$ python -q
>>> import numpy as np
>>> np.set_printoptions(precision=1, suppress=True, linewidth=200, floatmode="fixed")
>>> rd = lambda a: np.round(a, 1) + 0
>>> data = np.load("data.npy")
>>> print(data)
[[0 1 0 0 1 0]
 [1 0 0 0 1 0]
 [0 0 0 0 0 0]
 [0 0 0 0 0 0]
 [1 1 0 0 0 0]
 [0 0 0 0 0 0]]
>>> # 4 groups of indices that never mix
>>> x0 = np.array([-3, -3, 0, -2, 1, -1])
>>> print(data @ np.eye(6)[4])
[1.0 1.0 0.0 0.0 0.0 0.0]
>>> print(data @ np.ones(6))
[2.0 2.0 0.0 0.0 2.0 0.0]
>>> print((data @ x0).argmax())
2
>>> print(data @ (2 * x0))
[ -4  -4   0   0 -12   0]
>>> print(data @ data)
[[2 1 0 0 1 0]
 [1 2 0 0 1 0]
 [0 0 0 0 0 0]
 [0 0 0 0 0 0]
 [1 1 0 0 2 0]
 [0 0 0 0 0 0]]
>>> print(data.sum(axis=0))
[2 2 0 0 2 0]
>>> print(np.argwhere(np.triu(data)))
[[0 1]
 [0 4]
 [1 4]]
>>> L = np.diag(data.sum(axis=1)) - data
>>> print(L)
[[ 2 -1  0  0 -1  0]
 [-1  2  0  0 -1  0]
 [ 0  0  0  0  0  0]
 [ 0  0  0  0  0  0]
 [-1 -1  0  0  2  0]
 [ 0  0  0  0  0  0]]
>>> print(round(np.linalg.det(L[1:, 1:])))
0
>>> print(L @ np.ones(6))
[0.0 0.0 0.0 0.0 0.0 0.0]
>>> print((np.linalg.eigvalsh(L) < 1e-8).sum())
4
>>> print(rd(np.linalg.eigvalsh(L)))
[0.0 0.0 0.0 0.0 3.0 3.0]
>>> left, sig, Vh = np.linalg.svd(L)
>>> evecs = Vh[:(sig > 1e-8).sum()]
>>> rng = np.random.default_rng(64175)
>>> x0 = L[4] + 5 * L[2] + rng.integers(2) * np.eye(6)[1]
>>> print(x0)
[-1.0  0.0  0.0  0.0  2.0  0.0]
>>> print(rd(np.diag(evecs.T @ evecs)))
[0.7 0.7 0.0 0.0 0.7 0.0]
>>> print(np.allclose(evecs.T @ evecs @ x0, x0))
False
>>> print(rd(np.linalg.norm(x0 - evecs.T @ evecs @ x0)))
0.6
>>> print(rd(evecs.T @ evecs))
[[ 0.7 -0.3  0.0  0.0 -0.3  0.0]
 [-0.3  0.7  0.0  0.0 -0.3  0.0]
 [ 0.0  0.0  0.0  0.0  0.0  0.0]
 [ 0.0  0.0  0.0  0.0  0.0  0.0]
 [-0.3 -0.3  0.0  0.0  0.7  0.0]
 [ 0.0  0.0  0.0  0.0  0.0  0.0]]
>>> left, sig, Vh = np.linalg.svd(data)
>>> evecs = Vh[:(sig > 1e-8).sum()]
>>> x0 = data[5] + 3 * data[0] + rng.integers(2) * np.eye(6)[3]
>>> print(x0)
[0.0 3.0 0.0 1.0 3.0 0.0]
>>> print(rd(evecs.T @ evecs))
[[1.0 0.0 0.0 0.0 0.0 0.0]
 [0.0 1.0 0.0 0.0 0.0 0.0]
 [0.0 0.0 0.0 0.0 0.0 0.0]
 [0.0 0.0 0.0 0.0 0.0 0.0]
 [0.0 0.0 0.0 0.0 1.0 0.0]
 [0.0 0.0 0.0 0.0 0.0 0.0]]
>>> print(rd(np.diag(evecs.T @ evecs)))
[1.0 1.0 0.0 0.0 1.0 0.0]
>>> print(np.allclose(evecs.T @ evecs @ x0, x0))
False
>>> print(rd(np.linalg.norm(x0 - evecs.T @ evecs @ x0)))
1.0
>>> print(rd(data @ np.linalg.pinv(data) @ data))
[[0.0 1.0 0.0 0.0 1.0 0.0]
 [1.0 0.0 0.0 0.0 1.0 0.0]
 [0.0 0.0 0.0 0.0 0.0 0.0]
 [0.0 0.0 0.0 0.0 0.0 0.0]
 [1.0 1.0 0.0 0.0 0.0 0.0]
 [0.0 0.0 0.0 0.0 0.0 0.0]]
>>> J = np.load("layer12.npy")
>>> print(rd(J))
[[-0.1 -0.7 -0.7 -0.2]
 [-0.7  0.6 -0.4 -0.1]
 [-0.7 -0.4  0.6 -0.1]
 [-0.2 -0.1 -0.1  1.0]]
>>> # symmetric, so the eigenvalues are real
>>> f, g = J[2], J[3]
>>> print(rd(f @ g))
0.0
>>> p = (f @ g) / (f @ f) * f
>>> print((g - p) @ f)
0.0
>>> print(rd(np.linalg.norm(f + g) ** 2 + np.linalg.norm(f - g) ** 2))
4.0
>>> print(rd(p))
[0.0 0.0 0.0 0.0]
>>> print(rd(g - p))
[-0.2 -0.1 -0.1  1.0]
>>> print(np.linalg.matrix_rank(np.outer(f, g)))
1
>>> x0 = np.array([0, -1, 2, -1])
>>> rhs = J @ x0
>>> beta, lr = np.zeros(4), 1 / np.linalg.norm(J, 2) ** 2
>>> for i in range(30):
...     beta -= lr * J.T @ (J @ beta - rhs)
...     if i % 10 == 0: print(i, round(np.linalg.norm(J @ beta - rhs), 1))
... 
0 0.0
10 0.0
20 0.0
>>> print(rd(np.linalg.cond(J)))
1.0
>>> print(rd(np.linalg.det(J[::-1])))
-1.0
>>> print(rd(np.linalg.det(2 * J)), rd(np.linalg.det(J)))
-16.0 -1.0
>>> print(rd(np.einsum("ii->", J)))
2.0
>>> other = J / np.sqrt((J ** 2).mean(axis=1, keepdims=True))
>>> print(rd(other[3]))
[-0.5 -0.3 -0.3  1.9]
>>> print(rd(J - J.mean(axis=1, keepdims=True)))
[[ 0.3 -0.2 -0.2  0.2]
 [-0.5  0.7 -0.2  0.0]
 [-0.5 -0.2  0.7  0.0]
 [-0.3 -0.2 -0.2  0.8]]
>>> print(np.linalg.matrix_rank(other) == np.linalg.matrix_rank(J))
True
>>> E = np.loadtxt("test2.csv", delimiter=",")
>>> print(E)
[[ 0.0 -1.0  2.0]
 [ 0.0  2.0  0.0]
 [ 0.0  0.0  0.0]]
>>> r = np.linalg.matrix_rank(E)
>>> print(r)
2
>>> null = np.linalg.svd(E)[2][r:].T
>>> print(np.allclose(E @ null, 0))
True
>>> print(null[:, 0] / null[np.abs(null[:, 0]).round(6).argmax(), 0])
[1.0 0.0 0.0]
>>> print(np.linalg.matrix_rank(E.T @ E), np.linalg.matrix_rank(E @ E.T))
2 2
>>> print([int(np.linalg.matrix_rank(E[:i])) for i in range(1, len(E) + 1)])
[1, 2, 2]
>>> Z = np.array([[-0.3, -1.1, 2.0]])
>>> m1 = np.array([[-5],
...     [2],
...     [-2],
...     [-4],
...     [2],
...     [-4],
...     [5],
...     [-4],
...     [2],
...     [-3],
...     [2],
...     [2],
...     [3],
...     [5],
...     [1],
...     [-5],
...     [3],
...     [-4],
...     [4],
...     [5],
...     [-5],
...     [2],
...     [2],
...     [0],
...     [-5],
...     [0],
...     [2]]) @ Z + 0.3 * rng.normal(size=(27, 3))
>>> print(rd(m1))
[[  1.4   5.6  -9.7]
 [ -0.7  -2.2   3.7]
 [  0.5   2.2  -4.0]
 [  0.8   4.1  -7.8]
 [ -0.2  -2.2   3.5]
 [  0.9   5.0  -7.9]
 [ -1.2  -5.5   9.6]
 [  1.0   4.2  -8.6]
 [ -1.3  -2.0   3.8]
 [  0.9   3.2  -5.9]
 [ -0.2  -2.6   4.5]
 [ -0.6  -2.0   4.0]
 [ -1.0  -3.2   6.0]
 [ -1.3  -5.5  10.4]
 [ -0.2  -1.4   2.4]
 [  1.4   5.8  -9.8]
 [ -1.3  -3.2   7.1]
 [  1.1   4.3  -8.0]
 [ -1.2  -4.0   7.7]
 [ -2.0  -6.1  10.1]
 [  2.1   5.4 -10.0]
 [ -0.5  -1.9   4.2]
 [ -0.5  -2.3   4.1]
 [ -0.4  -0.3  -0.6]
 [  1.7   5.2 -10.3]
 [  0.2   0.5  -0.2]
 [ -0.7  -2.5   3.6]]
>>> print([round(float(np.linalg.det(J[:i, :i])), 2) + 0 for i in range(1, 5)])
[-0.14, -0.55, -0.95, -1.0]
>>> hat = np.triu(np.array([[0, 3, -1, 4], [-2, 4, -5, -3], [5, 1, 1, -2], [-5, -3, -1, -2]]), 1) + np.eye(4)
>>> other = hat @ J @ np.linalg.inv(hat)
>>> print(rd(np.trace(other)), rd(np.trace(J)))
2.0 2.0
>>> print(rd(hat @ J - J @ hat))
[[-2.3  2.0 -5.9  0.7]
 [ 4.1  4.5 -0.3  1.5]
 [ 0.5  2.3 -2.5  0.8]
 [ 0.0  0.7 -0.9  0.2]]
>>> print(rd(other))
[[  -2.4    8.2   35.5  108.4]
 [   3.4   -7.2  -35.5 -108.4]
 [  -0.2    0.5    3.4    7.2]
 [  -0.2    0.5    2.4    8.2]]
>>> print(rd(np.poly(other)))
[ 1.0 -2.0  0.0  2.0 -1.0]
>>> print(np.linalg.matrix_rank(other))
4
>>> other = np.array([[-5], [4], [-4]])
>>> feats = np.block([[np.zeros((3, 3)), other], [other.T, np.zeros((1, 1))]])
>>> print(feats)
[[ 0.0  0.0  0.0 -5.0]
 [ 0.0  0.0  0.0  4.0]
 [ 0.0  0.0  0.0 -4.0]
 [-5.0  4.0 -4.0  0.0]]
>>> left, sig, Vh = np.linalg.svd(feats)
>>> print(rd(sig))
[7.5 7.5 0.0 0.0]
>>> print(np.argmax(sig[:-1] / (sig[1:] + 1e-6)) + 1)
2
>>> other = left[:, :2] @ np.diag(sig[:2]) @ Vh[:2]
>>> print(np.linalg.matrix_rank(feats, rtol=0.05))
2
>>> print(rd(np.abs(feats - other).max()))
0.0
>>> print(np.linalg.matrix_rank(other))
2
>>> print(rd(other))
[[ 0.0  0.0  0.0 -5.0]
 [ 0.0  0.0  0.0  4.0]
 [ 0.0  0.0  0.0 -4.0]
 [-5.0  4.0 -4.0  0.0]]
>>> W0 = np.load("arr.npy")
>>> print(W0)
[[-0.5 -1.5 -0.1]
 [-0.6  0.5  0.2]
 [-0.2  0.6 -0.6]
 [ 0.5 -0.7 -1.4]
 [-0.2  1.0  0.2]
 [-2.4 -0.8  0.8]
 [-0.8  2.0  0.8]
 [ 1.2 -0.9 -0.7]
 [-1.1 -0.3  0.3]
 [ 0.5 -0.2 -0.9]
 [-0.4 -0.8  0.6]
 [ 0.2  1.1  0.2]
 [ 1.2 -0.5 -0.5]
 [ 0.2 -0.6  1.0]
 [ 0.4  3.0 -0.2]
 [-0.8  1.0 -0.7]
 [-0.5  1.6 -0.2]
 [ 0.7 -1.0 -0.4]
 [-0.9 -0.9  0.1]
 [-1.0  1.4  0.7]
 [-0.4 -0.9 -1.3]
 [-0.1  0.1  1.5]
 [14.0  9.0 -8.0]
 [-0.2  2.6 -0.8]
 [ 0.4 -0.8 -0.3]]
>>> print(rd(W0[16] @ W0[11]))
1.6
>>> print(rd(np.linalg.norm(W0[16] - W0[11])))
0.9
>>> print(rd(np.linalg.norm(W0, 1)), rd(np.linalg.norm(W0, np.inf)))
33.8 31.0
>>> print(rd(np.linalg.norm(W0, 2)))
19.0
>>> print(rd(np.linalg.norm(W0[16], 1)), rd(np.linalg.norm(W0[16], np.inf)))
2.3 1.6
>>> print(rd(np.linalg.norm(W0, "nuc")))
27.9
>>> print(np.linalg.norm(W0, axis=1).argmax())
22
>>> x0 = np.array([4, 3, 4])
>>> rhs = W0 @ x0
>>> print(rd(np.linalg.pinv(W0) @ W0))
[[1.0 0.0 0.0]
 [0.0 1.0 0.0]
 [0.0 0.0 1.0]]
>>> rhs = rhs + 0.3 * rng.normal(size=25)
>>> print(rd(rhs))
[-6.8  0.2 -1.6 -5.8  2.8 -8.7  6.2 -0.5 -4.0 -2.4 -1.5  5.2  1.5  3.4  9.7 -3.0  2.1 -1.9 -6.0  3.2 -9.5  6.3 51.5  4.0 -2.0]
>>> beta, *_ = np.linalg.lstsq(W0, rhs)
>>> print(beta.round())
[4.0 3.0 4.0]
>>> print(rd(np.linalg.norm(rhs - W0 @ beta)))
0.9
